% python3 -q
>>> import numpy as np
>>> np.set_printoptions(precision=2, suppress=True, linewidth=100, legacy="1.25")
>>> J = np.array([[0, 6, -1, -7, -4, 0],
...     [0, 0, -3, 7, -8, 1],
...     [0, 0, 0, -6, 0, -1],
...     [0, 0, 0, 0, -9, -5],
...     [0, 0, 0, 0, 0, 4],
...     [0, 0, 0, 0, 0, 0]])
>>> # triangular, det is the product of the diagonal
>>> Uu, sig, Vh = np.linalg.svd(J)
>>> vecs = Vh[:(sig > 1e-8).sum()]
>>> rng = np.random.default_rng(44427)
>>> vec = J[2] + 5 * J[1] + rng.integers(2) * np.eye(6)[5]
>>> print(vec)
[  0.   0. -15.  29. -40.   5.]
>>> print(np.linalg.matrix_rank(np.vstack([J, vec])))
5
>>> print(np.diag(vecs.T @ vecs))
[0. 1. 1. 1. 1. 1.]
>>> print(round(np.linalg.norm(vec - vecs.T @ vecs @ vec), 2))
0.0
>>> print(np.prod(np.diag(J)), np.round(np.linalg.det(J), 2))
0 0.0
>>> print(np.sort(np.linalg.eigvals(J)))
[0. 0. 0. 0. 0. 0.]
>>> print(J @ J)
[[  0   0 -18  48  15  26]
 [  0   0   0  18 -63 -64]
 [  0   0   0   0  54  30]
 [  0   0   0   0   0 -36]
 [  0   0   0   0   0   0]
 [  0   0   0   0   0   0]]
>>> M = np.load("run0.npy")
>>> print(M)
[[ -9.94  -8.84 -11.39   1.8    4.07]
 [ -7.96  -7.32  -9.12   1.69   3.13]
 [ -4.23  -4.47  -4.81   1.41   1.41]
 [ -2.09  -2.85  -2.3    1.18   0.46]
 [ -1.15  -2.12  -1.18   1.03   0.06]
 [ -0.32  -1.43  -0.18   0.83  -0.26]
 [  0.07  -1.05   0.29   0.67  -0.37]
 [  0.07  -1.04   0.3    0.67  -0.37]
 [  0.25  -0.76   0.5    0.5   -0.38]
 [  0.26  -0.69   0.51   0.46  -0.36]
 [  0.23  -0.43   0.42   0.27  -0.25]
 [  0.14  -0.26   0.27   0.15  -0.15]
 [  1.87   7.94  -0.59  -1.15  -0.36]]
>>> # null space of dimension 2
>>> print(round(np.linalg.norm(M, 2) / np.linalg.norm(M), 2))
0.96
>>> print(np.argsort(-np.linalg.norm(M, axis=0).round(6), kind="stable")[:3])
[2 1 0]
>>> print(np.linalg.matrix_rank(M, rtol=0.1))
2
>>> print(np.abs(np.diag(np.linalg.qr(M)[1])) > 1e-9)
[ True  True  True False False]
>>> print(np.linalg.lstsq(M[:-1].T, M[-1])[2])
3
>>> r = np.linalg.matrix_rank(M)
>>> print(r)
3
>>> N = np.linalg.svd(M)[2][r:].T
>>> print([int(np.linalg.matrix_rank(M[:, :j + 1])) for j in range(5)])
[1, 2, 3, 3, 3]
>>> print(N @ N.T)
[[ 0.66 -0.19 -0.37 -0.08  0.21]
 [-0.19  0.07  0.14  0.09  0.05]
 [-0.37  0.14  0.28  0.19  0.09]
 [-0.08  0.09  0.19  0.29  0.4 ]
 [ 0.21  0.05  0.09  0.4   0.7 ]]
>>> print([int(np.linalg.matrix_rank(np.delete(M, i, axis=0))) for i in range(13)])
[3, 3, 3, 3, 3, 3, 3, 3, 3, 3, 3, 3, 3]
>>> print([int(np.linalg.matrix_rank(M[:i])) for i in range(1, len(M) + 1)])
[1, 2, 3, 3, 3, 3, 3, 3, 3, 3, 3, 3, 3]
>>> data = np.load("a.npy")
>>> print(data)
[[-0.95 -0.09]
 [ 0.16 -0.96]
 [-0.26 -0.26]]
>>> # columns are unit length and at right angles
>>> ang = np.radians(72)
>>> Rm = np.eye(2)
>>> Rm[0, 0] = Rm[1, 1] = np.cos(ang)
>>> Rm[0, 1], Rm[1, 0] = -np.sin(ang), np.sin(ang)
>>> print(Rm)
[[ 0.31 -0.95]
 [ 0.95  0.31]]
>>> M2 = data @ Rm.T
>>> print(np.abs(M2 - data).max(axis=0))
[0.81 0.84]
>>> print(np.allclose(data @ data.T, M2 @ M2.T))
True
>>> print(np.allclose(np.linalg.norm(data, axis=1), np.linalg.norm(M2, axis=1)))
True
>>> print(M2)
[[-0.21 -0.93]
 [ 0.96 -0.15]
 [ 0.16 -0.33]]
>>> print(np.linalg.svd(data, compute_uv=False), np.linalg.svd(M2, compute_uv=False))
[1. 1.] [1. 1.]
>>> W = np.array([[2, 0, 1, 3, 0, 3], [1, 2, 3, 0, 3, 2]])
>>> b = np.array([0, 1, 2, 3, 2, 2])
>>> act = np.maximum(M2 @ W + b, 0)
>>> print(act)
[[0.   0.   0.   2.37 0.   0.  ]
 [1.78 0.71 2.52 5.89 1.56 4.6 ]
 [0.   0.34 1.17 3.48 1.01 1.82]]
>>> print((act > 0).astype(int))
[[0 0 0 1 0 0]
 [1 1 1 1 1 1]
 [0 1 1 1 1 1]]
>>> basis = np.array([[0, 3, 0],
...     [2, -1, 2],
...     [3, -3, 3],
...     [-2, -2, -3],
...     [2, -2, 3],
...     [-3, -3, -2]])
>>> print(W @ basis)
[[-12 -12 -12]
 [ 13 -20  18]]
>>> print((act @ basis).round(6).argmax(axis=1))
[0 2 0]
>>> print(act @ basis)
[[ -4.75  -4.75  -7.12]
 [-13.48 -31.64 -13.22]
 [ -6.23 -18.31  -6.88]]
>>> E = np.load("layer16.npy")
>>> print(E)
[[-0.26 -0.26  0.84 -0.05]
 [-0.52 -0.6  -0.35  0.49]
 [-0.47  0.55  0.27  0.44]
 [-0.63  0.02 -0.16 -0.75]
 [-0.21  0.52 -0.27  0.09]]
>>> # columns are unit length and at right angles
>>> T = np.stack([E, 2 * E, E[::-1]])
>>> print(np.linalg.matrix_rank(T))
[4 4 4]
>>> print(T.shape)
(3, 5, 4)
>>> print(np.einsum("bij,cij->bc", T, T))
[[ 4.   8.   0.2]
 [ 8.  16.   0.4]
 [ 0.2  0.4  4. ]]
>>> M2 = np.c_[E[:, :3] @ np.array([[1, 4, 5], [1, 5, 2], [9, 1, 5]]), np.array([2, 2, 2, 0, 0])]
>>> print(M2)
[[ 7.02 -1.49  2.37  2.  ]
 [-4.31 -5.43 -5.58  2.  ]
 [ 2.49  1.14  0.09  2.  ]
 [-2.09 -2.59 -3.92  0.  ]
 [-2.12  1.51 -1.35  0.  ]]
>>> print(np.round(np.linalg.norm(M2 - E @ np.linalg.lstsq(E, M2)[0], axis=0), 2) + 0)
[0.   0.   0.   0.06]
>>> print(np.linalg.matrix_rank(np.c_[E, M2]))
5
>>> print(M2.reshape(-1, 2))
[[ 7.02 -1.49]
 [ 2.37  2.  ]
 [-4.31 -5.43]
 [-5.58  2.  ]
 [ 2.49  1.14]
 [ 0.09  2.  ]
 [-2.09 -2.59]
 [-3.92  0.  ]
 [-2.12  1.51]
 [-1.35  0.  ]]
>>> T = M2.reshape(5, 2, -1)
>>> print(np.einsum("ihd,jhd->hij", T, T).shape)
(2, 5, 5)
>>> print(np.einsum("ihd,ihd->ih", T, T))
[[51.55  9.62]
 [48.13 35.17]
 [ 7.5   4.01]
 [11.04 15.39]
 [ 6.78  1.82]]
>>> print(T[:, 0])
[[ 7.02 -1.49]
 [-4.31 -5.43]
 [ 2.49  1.14]
 [-2.09 -2.59]
 [-2.12  1.51]]
>>> print(T.transpose(1, 0, 2))
[[[ 7.02 -1.49]
  [-4.31 -5.43]
  [ 2.49  1.14]
  [-2.09 -2.59]
  [-2.12  1.51]]

 [[ 2.37  2.  ]
  [-5.58  2.  ]
  [ 0.09  2.  ]
  [-3.92  0.  ]
  [-1.35  0.  ]]]
>>> W = np.array([[2, 2], [-3, 3]])
>>> b = np.array([1, 0])
>>> act = np.maximum(data @ W + b, 0)
>>> print((act > 0).astype(int))
[[0 0]
 [1 0]
 [1 0]]
>>> print(act)
[[0.   0.  ]
 [4.21 0.  ]
 [1.24 0.  ]]
>>> print((act > 0).mean(axis=0))
[0.67 0.  ]
>>> basis = np.array([[2, 2, 1], [2, 0, 1]])
>>> print(act @ basis)
[[0.   0.   0.  ]
 [8.41 8.41 4.21]
 [2.48 2.48 1.24]]
>>> vec = np.array([0, 2])
>>> y = data @ vec
>>> print(np.round(np.linalg.lstsq(data, y)[0], 2) + 0)
[0. 2.]
>>> print(np.linalg.solve(data.T @ data, data.T @ y))
[0. 2.]
>>> y = y + 0.05 * rng.normal(size=3)
>>> print(y)
[-0.12 -1.95 -0.58]
>>> b, *_ = np.linalg.lstsq(data, y)
>>> print(b)
[-0.04  2.03]
>>> print([round(float(np.linalg.norm(np.linalg.solve(data.T @ data + lam * np.eye(2), data.T @ y))), 2) for lam in (0, 1, 10, 100)])
[2.03, 1.02, 0.18, 0.02]
>>> print(b.round())
[-0.  2.]
>>> X = np.loadtxt("dump.csv", delimiter=",")
>>> print(X)
[[ 0.6  1.1 -1.3]
 [ 1.1  1.   0.9]
 [-0.2  0.2  1.4]
 [ 0.2  0.8  0.9]
 [-0.7  0.1 -0.7]
 [ 0.8 -0.2  1. ]
 [ 0.4  0.7 -0.2]
 [ 0.   1.2  0.5]
 [-1.4  0.4 -0.1]
 [ 0.4 -0.6  0. ]
 [ 0.2 -1.3  0.1]
 [ 5.   2.5 -0.5]]
>>> Ac = X - X.mean(axis=0)
>>> Uu, sig, Vh = np.linalg.svd(Ac, full_matrices=False)
>>> print(Vh[0] * np.sign(Vh[0, np.abs(Vh[0]).argmax()]))
[ 0.89  0.43 -0.11]
>>> print((np.sign(Uu[:, 0]) == np.sign(Uu[0, 0])).astype(int))
[1 1 0 0 0 0 1 0 0 0 0 1]
>>> print(round((sig ** 2).sum() ** 2 / (sig ** 4).sum(), 2))
1.78
>>> print(np.searchsorted(np.cumsum(sig ** 2) / (sig ** 2).sum(), 0.9) + 1)
3
>>> print(np.linalg.matrix_rank(Ac))
3
>>> print(np.abs(Uu[:, 0]).argmax())
11
>>> z = X[:, 0] > np.median(X[:, 0])
>>> u = X[z].mean(axis=0) - X[~z].mean(axis=0)
>>> print(z.astype(int))
[1 1 0 0 0 1 1 0 0 1 0 1]
>>> print(u)
[ 1.7   0.52 -0.37]
>>> print(((X - X.mean(axis=0)) @ u > 0).astype(int))
[1 1 0 0 0 0 1 0 0 0 0 1]
>>> gram = np.cov(X, rowvar=False)
>>> print(np.argsort(-X.std(axis=0).round(6), kind="stable"))
[0 1 2]
>>> print(np.median(X, axis=0))
[0.3  0.55 0.05]
>>> print(np.linalg.eigvalsh(gram)[::-1])
[2.9  0.64 0.47]
>>> print(np.argwhere(np.triu(np.abs(np.corrcoef(X.T)) > 0.8, 1)))
[]
>>> mat = np.load("mat.npy")
>>> print(mat)
[[0 1]
 [1 0]]
>>> print([round(float(np.linalg.det(mat[:i, :i])), 2) + 0 for i in range(1, 3)])
[0.0, -1.0]
>>> print(round(np.linalg.eigvalsh(mat).min(), 2))
-1.0
>>> print(np.all(np.linalg.eigvalsh(mat) > 0))
False
>>> ev, vecs = np.linalg.eigh(mat)
>>> vec = np.array([6, 4])
>>> print(np.round(vecs * np.abs(ev) @ vecs.T, 2) + 0)
[[1. 0.]
 [0. 1.]]
>>> print([round(float(x), 2) for x in np.linalg.svd(J, compute_uv=False)[:3]])
[13.73, 12.07, 6.38]
>>> ev, vecs = np.linalg.eigh(mat)
>>> print(np.round(vecs.T @ vecs, 2) + 0)
[[1. 0.]
 [0. 1.]]
>>> print(ev.sum(), np.trace(mat))
0.0 0
>>> print(np.linalg.eigvalsh(mat @ mat))
[1. 1.]
>>> print(np.linalg.svd(mat, compute_uv=False))
[1. 1.]
